% python3 -q
>>> import numpy as np
>>> np.set_printoptions(suppress=True, linewidth=140)
>>> M2 = np.array([[4], [1], [4], [2], [-4], [-3]])
>>> C = np.array([[-3, 4, 1]])
>>> rng = np.random.default_rng(8668)
>>> m1 = M2 @ C + 0.1 * rng.normal(size=(6, 3))
>>> m1.round(2)
array([[-12.07,  15.94,   4.05],
       [ -2.99,   3.97,   1.17],
       [-11.91,  15.87,   4.  ],
       [ -6.14,   8.13,   2.1 ],
       [ 11.99, -16.08,  -4.05],
       [  8.98, -12.04,  -2.77]])
>>> M2 = np.c_[m1[:, :1] @ np.array([[1]]), np.array([2, -2, -1, -2, 1, -1])]
>>> M2.round(2)
array([[-12.07,   2.  ],
       [ -2.99,  -2.  ],
       [-11.91,  -1.  ],
       [ -6.14,  -2.  ],
       [ 11.99,   1.  ],
       [  8.98,  -1.  ]])
>>> np.round(np.linalg.norm(M2 - m1 @ np.linalg.lstsq(m1, M2)[0], axis=0), 2) + 0
array([0. , 2.3])
>>> np.round(np.linalg.norm(np.linalg.qr(m1)[0].T @ M2, axis=0) ** 2 / ((M2 ** 2).sum(axis=0) + 1e-12), 2)
array([1.  , 0.65])
>>> np.round(np.linalg.lstsq(m1, M2[:, 0])[0], 2) + 0
array([1., 0., 0.])
>>> np.linalg.matrix_rank(np.c_[m1, M2])
np.int64(4)
>>> M2 @ M2
Traceback (most recent call last):
  File "<python-input-13>", line 1, in <module>
    M2 @ M2
    ~~~^~~~
ValueError: matmul: Input operand 1 has a mismatch in its core dimension 0, with gufunc signature (n?,k),(k,m?)->(n?,m?) (size 6 is different from 2)
>>> gram = M2.T @ M2
>>> np.round(np.linalg.svd(M2, compute_uv=False) ** 2, 2)
array([558.66,  14.85])
>>> gram.round(2)
array([[558.51,   9.03],
       [  9.03,  15.  ]])
>>> np.round(np.linalg.eigvalsh(gram)[::-1], 2)
array([558.66,  14.85])
>>> np.round(np.trace(gram), 2), np.round((M2 ** 2).sum(), 2)
(np.float64(573.51), np.float64(573.51))
>>> idx = rng.permutation(2)
>>> idx
array([0, 1])
>>> M2 = gram[idx][:, idx]
>>> M2.round(2)
array([[558.51,   9.03],
       [  9.03,  15.  ]])
>>> np.round(np.trace(M2), 2)
np.float64(573.51)
>>> round(np.linalg.det(M2), 2), round(float(np.linalg.det(gram[idx])), 2)
(np.float64(8296.09), 8296.09)
>>> x = np.array([0, 0, 2])
>>> h1 = np.maximum(m1 @ x, 0)
>>> h1.round(2)
array([8.11, 2.33, 8.01, 4.2 , 0.  , 0.  ])
>>> np.round(np.maximum(m1 @ x, 0) - np.maximum(-m1 @ x, 0), 2)
array([ 8.11,  2.33,  8.01,  4.2 , -8.09, -5.54])
>>> np.round(m1 * (h1 > 1e-9)[:, None], 2)
array([[-12.07,  15.94,   4.05],
       [ -2.99,   3.97,   1.17],
       [-11.91,  15.87,   4.  ],
       [ -6.14,   8.13,   2.1 ],
       [  0.  ,  -0.  ,  -0.  ],
       [  0.  ,  -0.  ,  -0.  ]])
>>> np.flatnonzero(h1 > 1e-9)
array([0, 1, 2, 3])
>>> np.round(m1.T @ h1, 2)
array([-226.01,  299.79,   76.49])
>>> X = np.load("x.npy")
>>> X.round(2)
array([[0.2 , 0.2 , 0.2 , 0.2 , 0.  , 0.2 ],
       [0.22, 0.22, 0.11, 0.22, 0.11, 0.11],
       [0.2 , 0.2 , 0.2 , 0.2 , 0.1 , 0.1 ],
       [0.  , 0.12, 0.12, 0.25, 0.25, 0.25],
       [0.11, 0.11, 0.11, 0.22, 0.22, 0.22],
       [0.1 , 0.1 , 0.2 , 0.2 , 0.1 , 0.3 ]])
>>> Uu, sig, vt = np.linalg.svd(X)
>>> vecs = vt[:(sig > 1e-8).sum()]
>>> x = X[2] + -1 * X[1] + rng.integers(2) * np.eye(6)[0]
>>> x.round(2)
array([ 0.98, -0.02,  0.09, -0.02, -0.01, -0.01])
>>> np.allclose(vecs.T @ vecs @ x, x)
True
>>> np.round(np.diag(vecs.T @ vecs), 2)
array([1.  , 0.73, 1.  , 0.4 , 0.93, 0.93])
>>> np.round(vecs.T @ vecs, 2) + 0
array([[ 1.  ,  0.  ,  0.  ,  0.  ,  0.  ,  0.  ],
       [ 0.  ,  0.73,  0.  ,  0.4 , -0.13, -0.13],
       [ 0.  ,  0.  ,  1.  ,  0.  ,  0.  ,  0.  ],
       [ 0.  ,  0.4 ,  0.  ,  0.4 ,  0.2 ,  0.2 ],
       [ 0.  , -0.13,  0.  ,  0.2 ,  0.93, -0.07],
       [ 0.  , -0.13,  0.  ,  0.2 , -0.07,  0.93]])
>>> X.sum(axis=1)
array([1., 1., 1., 1., 1., 1.])
>>> X @ np.ones(6)
array([1., 1., 1., 1., 1., 1.])
>>> pr = np.eye(6)[4]
>>> for _ in range(3):
...     pr = pr @ X
...     print(pr.round(2))
... 
[0.11 0.11 0.11 0.22 0.22 0.22]
[0.12 0.14 0.15 0.22 0.15 0.22]
[0.12 0.15 0.16 0.22 0.14 0.21]
>>> M2 = np.array([[2, 1, 1],
...     [3, 1, -2],
...     [-1, 3, 1],
...     [0, -2, -2],
...     [3, -3, 3],
...     [1, -3, -2]])
>>> np.linalg.matrix_rank(np.vstack([X, M2.T]))
np.int64(6)
>>> np.round(np.einsum("ij->j", X), 2)
array([0.83, 0.96, 0.95, 1.29, 0.78, 1.18])
>>> np.linalg.matrix_rank(X @ M2)
np.int64(3)
>>> np.round(M2.T @ X.T, 2) + 0
array([[ 1.  ,  1.44,  1.2 ,  1.25,  1.33,  0.9 ],
       [ 0.  , -0.33,  0.  , -1.5 , -1.22, -0.8 ],
       [-0.8 , -0.44, -0.3 , -0.38, -0.22, -0.6 ]])
>>> np.round(np.einsum("ik,kj->ji", X, M2), 2) + 0
array([[ 1.  ,  1.44,  1.2 ,  1.25,  1.33,  0.9 ],
       [ 0.  , -0.33,  0.  , -1.5 , -1.22, -0.8 ],
       [-0.8 , -0.44, -0.3 , -0.38, -0.22, -0.6 ]])
>>> M = rng.normal(size=(11, 4)) + 5 * np.array([0, 3, 1, 0])
>>> M.round(2)
array([[ 0.58, 14.37,  5.2 ,  0.43],
       [ 0.78, 14.06,  5.56,  0.72],
       [-0.5 , 13.69,  4.35,  0.81],
       [-0.38, 15.55,  4.07,  0.6 ],
       [-0.09, 14.59,  4.63,  0.25],
       [ 0.14, 14.32,  4.14,  0.21],
       [-0.37, 15.08,  4.81,  0.86],
       [ 2.1 , 14.72,  5.86,  1.01],
       [-1.22, 14.74,  4.04,  0.49],
       [-0.33, 15.57,  3.77,  0.52],
       [-0.96, 15.65,  5.88,  0.27]])
>>> Uu, sig, vt = np.linalg.svd(m1)
>>> np.argmax(sig[:-1] / (sig[1:] + 1e-6)) + 1
np.int64(1)
>>> sig.round(2)
array([40.15,  0.31,  0.11])
>>> M2 = Uu[:, :1] @ np.diag(sig[:1]) @ vt[:1]
>>> round(float(np.linalg.norm(m1 - M2) / np.linalg.norm(m1)), 2)
0.01
>>> np.round(np.abs(m1 - M2).max(), 2)
np.float64(0.23)
>>> np.linalg.matrix_rank(M2)
np.int64(1)
>>> np.linalg.matrix_rank(m1, rtol=0.05)
np.int64(1)
>>> np.round(np.linalg.norm(m1 - M2, 2), 2), round(float(sig[1]), 2)
(np.float64(0.31), 0.31)
>>> Q, vecs = np.linalg.qr(M[:, :1])[0], np.linalg.qr(M[:, 1:])[0]
>>> sig = np.linalg.svd(Q.T @ vecs, compute_uv=False)
>>> np.round(np.linalg.norm(Q @ Q.T - vecs @ vecs.T, 2), 2)
np.float64(1.0)
>>> (sig > 0.9).sum()
np.int64(0)
>>> np.round(np.degrees(np.arccos(sig.clip(0, 1))), 2)
array([48.73])
>>> sig.round(2)
array([0.66])
>>> x = np.array([7, 8, 1])
>>> rhs = m1 @ x
>>> np.round(np.linalg.lstsq(m1, rhs)[0], 2)
array([7., 8., 1.])
>>> rhs.round(2)
array([ 47.07,  12.  ,  47.64,  24.17, -48.74, -36.27])
>>> try:
...     np.linalg.solve(m1, rhs)
... except np.linalg.LinAlgError as e:
...     print(e)
... 
Last 2 dimensions of the array must be square
>>> rhs = rhs + 0.02 * rng.normal(size=6)
>>> rhs.round(2)
array([ 47.07,  11.96,  47.66,  24.18, -48.79, -36.28])
>>> beta, *_ = np.linalg.lstsq(m1, rhs)
>>> beta.round()
array([7., 8., 1.])
>>> [round(float(np.linalg.norm(np.linalg.solve(m1.T @ m1 + lam * np.eye(3), m1.T @ rhs))), 2) for lam in (0, 1, 10, 100)]
[10.85, 2.36, 2.34, 2.21]
>>> np.round(m1.T @ (rhs - m1 @ beta), 2) + 0
array([0., 0., 0.])
>>> J = 5 * np.eye(3) + np.eye(3, k=1)
>>> J
array([[5., 1., 0.],
       [0., 5., 1.],
       [0., 0., 5.]])
>>> M2 = J + rng.integers(-2, 3, (3, 2)) @ rng.integers(-2, 3, (2, 3))
>>> M2
array([[ 5.,  4., -5.],
       [ 0., 10., -2.],
       [ 0.,  2.,  7.]])
>>> np.round(np.linalg.svd(M2 - J, compute_uv=False), 2)
array([8.  , 3.46, 0.  ])
>>> idx = rng.permutation(3)
>>> M2 = J[:, idx] * rng.choice([-1, 1], 3)
>>> M2
array([[-0., -5., -1.],
       [-1., -0., -5.],
       [-5., -0., -0.]])
>>> Uu, _, vt = np.linalg.svd(J.T @ M2)
>>> idx
array([2, 0, 1])
>>> np.round(np.linalg.lstsq(J, M2)[0], 2) + 0
array([[ 0., -1.,  0.],
       [ 0.,  0., -1.],
       [-1.,  0.,  0.]])
>>> M2 = np.array([[9, -7, 1], [-6, 3, 5], [-2, -2, -6]])
>>> M2.T @ J.T
array([[ 39., -32., -10.],
       [-32.,  13., -10.],
       [ 10.,  19., -30.]])
>>> np.linalg.matrix_rank(np.vstack([J, M2.T]))
np.int64(3)
>>> np.linalg.matrix_rank(J @ M2)
np.int64(3)
>>> np.einsum("ij,ij->i", J, J)
array([26., 26., 25.])
>>> J @ M2
array([[ 39., -32.,  10.],
       [-32.,  13.,  19.],
       [-10., -10., -30.]])
>>> np.einsum("ik,kj->ij", J, M2)
array([[ 39., -32.,  10.],
       [-32.,  13.,  19.],
       [-10., -10., -30.]])
>>> np.vstack([J, M2.T]).shape
(6, 3)
>>> ev, vecs = np.linalg.eig(J)
>>> np.prod(ev)
np.float64(125.0)
>>> np.round(np.sort(np.linalg.eigvals(J @ J)), 2)
array([25., 25., 25.])
>>> ev
array([5., 5., 5.])
>>> np.count_nonzero(J)
np.int64(5)
>>> J.shape
(3, 3)
>>> W0 = np.load("m.npy")
>>> W0
array([[-6,  4,  0,  0],
       [-8, -7,  0,  0],
       [ 0,  0, -6,  4],
       [ 0,  0, -8, -7]])
>>> Uu, sig, vt = np.linalg.svd(W0, full_matrices=False)
>>> np.round(Uu.T @ Uu, 2) + 0
array([[1., 0., 0., 0.],
       [0., 1., 0., 0.],
       [0., 0., 1., 0.],
       [0., 0., 0., 1.]])
>>> np.round(Uu.T @ W0 @ vt.T, 2) + 0
array([[10.91,  0.  ,  0.  ,  0.  ],
       [ 0.  , 10.91,  0.  ,  0.  ],
       [ 0.  ,  0.  ,  6.78,  0.  ],
       [ 0.  ,  0.  ,  0.  ,  6.78]])
>>> Uu.shape, sig.shape, vt.shape
((4, 4), (4,), (4, 4))
>>> np.round(np.sqrt((sig ** 2).sum()), 2), round(float(np.linalg.norm(W0)), 2)
(np.float64(18.17), 18.17)
>>> f, r1 = W0[3], W0[2]
>>> f @ r1
np.int64(20)
>>> pr = (f @ r1) / (f @ f) * f
>>> np.linalg.matrix_rank(np.outer(f, r1))
np.int64(1)
>>> round(float((r1 - pr) @ f), 2)
-0.0
>>> np.outer(f, r1)
array([[  0,   0,   0,   0],
       [  0,   0,   0,   0],
       [  0,   0,  48, -32],
       [  0,   0,  42, -28]])
>>> round(np.linalg.norm(f + r1) ** 2 + np.linalg.norm(f - r1) ** 2, 2)
np.float64(330.0)
>>> pr.round(2)
array([ 0.  ,  0.  , -1.42, -1.24])
>>> np.round(r1 - pr, 2)
array([ 0.  ,  0.  , -4.58,  5.24])
>>> round(float(np.trace(np.linalg.pinv(X) @ X)), 2)
5.0
>>> np.unique(X.round(6), axis=0).shape
(6, 6)
>>> np.allclose(X[:-1].T @ np.linalg.lstsq(X[:-1].T, X[-1])[0], X[-1])
True
>>> arr = np.loadtxt("mat.csv", delimiter=",")
>>> arr
array([[-3.,  7.,  2.],
       [ 0., -4.,  3.],
       [ 0.,  0.,  4.]])
>>> x = np.array([3, 0, 0])
>>> rhs = arr @ x
>>> rhs
array([-9.,  0.,  0.])
>>> np.round(np.linalg.solve(arr, rhs), 2)
array([ 3., -0.,  0.])
>>> np.round(np.linalg.solve(arr, rhs + arr[:, 0]), 2)
array([ 4., -0.,  0.])
>>> np.round(np.linalg.solve(arr, arr[:, 1]), 2)
array([-0.,  1.,  0.])
>>> arr @ arr
array([[  9., -49.,  23.],
       [  0.,  16.,   0.],
       [  0.,   0.,  16.]])
>>> np.prod(np.diag(arr)), round(float(np.linalg.det(arr)), 2)
(np.float64(48.0), 48.0)
>>> np.linalg.matrix_rank(arr - arr[0, 0] * np.eye(3))
np.int64(2)
